>>> import numpy as np
>>> np.set_printoptions(precision=1, suppress=True, linewidth=120)
>>> rnd = lambda a: np.round(a, 1) + 0
>>> m1 = np.load("case14.npy")
>>> m1
array([[ 3.3, -0.3, -3.7],
       [-2.4, -0.9, -2.5]])
>>> other = m1 / np.linalg.norm(m1, axis=1)
Traceback (most recent call last):
  File "<python-input-5>", line 1, in <module>
    other = m1 / np.linalg.norm(m1, axis=1)
            ~~~^~~~~~~~~~~~~~~~~~~~~~~~~~~~
ValueError: operands could not be broadcast together with shapes (2,3) (2,) 
>>> other = m1 / np.linalg.norm(m1, axis=1, keepdims=True)
>>> gram = other @ other.T
>>> rnd(np.degrees(np.arccos(np.clip(gram[1, 0], -1, 1))))
np.float64(84.8)
>>> (gram - 2 * np.eye(2)).round(6).argmax(axis=1)
array([1, 0])
>>> np.argwhere(np.triu(np.abs(gram) > 0.95, 1))
array([], shape=(0, 2), dtype=int64)
>>> rnd(np.diff(m1, axis=0))
array([[-5.7, -0.6,  1.2]])
>>> rnd(m1.sum(axis=1))
array([-0.7, -5.8])
>>> np.zeros(2, 3)
Traceback (most recent call last):
  File "<python-input-13>", line 1, in <module>
    np.zeros(2, 3)
    ~~~~~~~~^^^^^^
TypeError: Cannot interpret '3' as a data type
>>> rnd(np.linalg.norm(m1))
np.float64(6.1)
>>> np.unravel_index(np.abs(m1).argmax(), m1.shape)
(np.int64(0), np.int64(2))
>>> r0, g = m1[1], m1[0]
>>> rnd(r0 @ g)
np.float64(1.6)
>>> p = (r0 @ g) / (r0 @ r0) * r0
>>> rnd(g - p)
array([ 3.6, -0.2, -3.4])
>>> rnd((g - p) @ r0)
np.float64(0.0)
>>> np.linalg.matrix_rank(np.outer(r0, g))
np.int64(1)
>>> rnd(np.linalg.norm(m1, 1)), rnd(np.linalg.norm(m1, np.inf))
(np.float64(6.2), np.float64(7.3))
>>> np.linalg.norm(m1, axis=1).argmax()
np.int64(0)
>>> rnd(m1[0] @ m1[1])
np.float64(1.6)
>>> rnd(np.linalg.norm(m1) ** 2 / np.linalg.norm(m1, 2) ** 2)
np.float64(1.5)
>>> rnd(np.linalg.norm(m1[0] - m1[1]))
np.float64(5.9)
>>> rnd(np.linalg.norm(m1, 2))
np.float64(5.0)
>>> rnd(np.linalg.norm(m1[0], 1)), rnd(np.linalg.norm(m1[0], np.inf))
(np.float64(7.3), np.float64(3.7))
>>> K = np.loadtxt("x.csv", delimiter=",")
>>> rnd(K)
array([[-0.1,  1.9,  1.1,  0. ],
       [-0.2,  2. ,  1.2,  0. ],
       [-0.1,  2.1,  1. , -0.1],
       [ 0.1,  1.9,  0.9, -0.3],
       [-0.1,  2. ,  1. ,  0. ],
       [ 0. ,  2. ,  1. , -0.2],
       [-0.1,  2.1,  0.9,  0.1],
       [-1.1, -1.1, -1. ,  2. ],
       [-0.9, -1. , -1. ,  2. ],
       [-1.2, -1. , -0.9,  2. ],
       [-1.1, -1. , -1. ,  2.1],
       [-0.9, -0.8, -0.9,  2.1],
       [-0.9, -1. , -0.9,  2.1],
       [-1.1, -0.8, -1. ,  2. ],
       [ 0.9,  0. , -1.8,  0. ],
       [ 1.1, -0.1, -1.9,  0. ],
       [ 1.1,  0.1, -2. , -0.1],
       [ 0.8,  0. , -2. , -0.1],
       [ 1. ,  0. , -2.1, -0.1],
       [ 0.8,  0.1, -2. ,  0. ],
       [ 1. , -0.2, -2.1,  0.1]])
>>> m1 @ m1
Traceback (most recent call last):
  File "<python-input-31>", line 1, in <module>
    m1 @ m1
    ~~~^~~~
ValueError: matmul: Input operand 1 has a mismatch in its core dimension 0, with gufunc signature (n?,k),(k,m?)->(n?,m?) (size 2 is different from 3)
>>> gram = m1.T @ m1
>>> rnd(np.trace(gram)), rnd((m1 ** 2).sum())
(np.float64(37.5), np.float64(37.5))
>>> rnd(np.linalg.eigvalsh(gram)[::-1])
array([24.9, 12.6,  0. ])
>>> (m1 @ m1.T).shape
(2, 2)
>>> np.linalg.matrix_rank(gram)
np.int64(2)
>>> J = np.minimum.outer(np.arange(1, 4), np.arange(1, 4)) * 4
>>> J
array([[ 4,  4,  4],
       [ 4,  8,  8],
       [ 4,  8, 12]])
>>> rnd(np.linalg.norm(J[2], 1)), rnd(np.linalg.norm(J[2], np.inf))
(np.float64(24.0), np.float64(12.0))
>>> rnd(np.linalg.norm(J, axis=1))
array([ 6.9, 12. , 15. ])
>>> rnd(np.linalg.norm(J) ** 2 / np.linalg.norm(J, 2) ** 2)
np.float64(1.0)
>>> np.linalg.norm(J, axis=1).argmax()
np.int64(2)
>>> rnd(np.linalg.norm(J, 1)), rnd(np.linalg.norm(J, np.inf))
(np.float64(24.0), np.float64(24.0))
>>> rnd(np.linalg.norm(J[2] - J[1]))
np.float64(4.0)
>>> Uu, sig, VT = np.linalg.svd(K)
>>> rnd(sig)
array([8.3, 5.8, 4. , 0.4])
>>> other = Uu[:, :3] @ np.diag(sig[:3]) @ VT[:3]
>>> rnd(np.linalg.norm(K - other, 2)), rnd(sig[3])
(np.float64(0.4), np.float64(0.4))
>>> gram = J.T @ J
>>> np.diag(gram)
array([ 48, 144, 224])
>>> np.allclose(gram, gram.T)
True
>>> rnd(np.linalg.svd(J, compute_uv=False) ** 2)
array([407.9,   6.6,   1.5])
>>> np.trace(gram), (J ** 2).sum()
(np.int64(416), np.int64(416))
>>> (J @ J.T).shape
(3, 3)
>>> rnd(np.linalg.det(2 * J)), rnd(np.linalg.det(J))
(np.float64(512.0), np.float64(64.0))
>>> rnd(np.linalg.det(J[::-1]))
np.float64(-64.0)
>>> rnd(np.linalg.eigvals(J))
array([20.2,  2.6,  1.2])
>>> np.einsum("ij,ji->", J, J)
np.int64(416)
>>> rnd(np.linalg.eigvals(J).sum().real)
np.float64(24.0)
>>> other = np.array([[0, 0], [-1, -2], [-1, -2]])
>>> np.einsum("ik,kj->ji", J, other)
array([[ -8, -16, -20],
       [-16, -32, -40]])
>>> np.einsum("ij->j", J)
array([12, 20, 24])
>>> np.einsum("ik,kj->ij", J, other)
array([[ -8, -16],
       [-16, -32],
       [-20, -40]])
>>> other = np.array([[-1, 3], [-2, 2], [3, 1], [0, 3]])
>>> Z = np.array([[-1, 2, 0], [1, 0, 2]])
>>> M = other @ Z
>>> M
array([[ 4, -2,  6],
       [ 4, -4,  4],
       [-2,  6,  2],
       [ 3,  0,  6]])
>>> np.diff(M, axis=0)
array([[ 0, -2, -2],
       [-6, 10, -2],
       [ 5, -6,  4]])
>>> rnd(np.linalg.svd(M, compute_uv=False))
array([11.9,  7.2,  0. ])
>>> rnd(np.linalg.norm(M))
np.float64(13.9)
>>> M.sum(axis=0)
array([ 9,  0, 18])
>>> M - M[0]
array([[ 0,  0,  0],
       [ 0, -2, -2],
       [-6,  8, -4],
       [-1,  2,  0]])
>>> np.abs(M).max()
np.int64(6)
>>> M.sum(axis=1)
array([8, 4, 6, 9])
>>> M.shape
(4, 3)
>>> np.count_nonzero(M)
np.int64(11)
>>> np.linalg.matrix_rank(M)
np.int64(2)
>>> data = np.load("run17.npy")
>>> data
array([[-0.1, -0.7,  0.2,  0.1],
       [ 0.3, -0.9,  1.5,  0.7],
       [-1.1,  0.1,  1. ,  0.9]])
>>> x0 = np.array([-1, 2, 0, -1])
>>> (data * x0).sum(axis=1)
array([-1.4, -2.8,  0.4])
>>> data * x0
array([[ 0.1, -1.4,  0. , -0.1],
       [-0.3, -1.8,  0. , -0.7],
       [ 1.1,  0.2,  0. , -0.9]])
>>> rnd(np.einsum("ij,j->i", data, x0))
array([-1.4, -2.8,  0.4])
>>> rnd(data @ x0)
array([-1.4, -2.8,  0.4])
>>> np.sign((data @ x0).round(6))
array([-1., -1.,  1.])
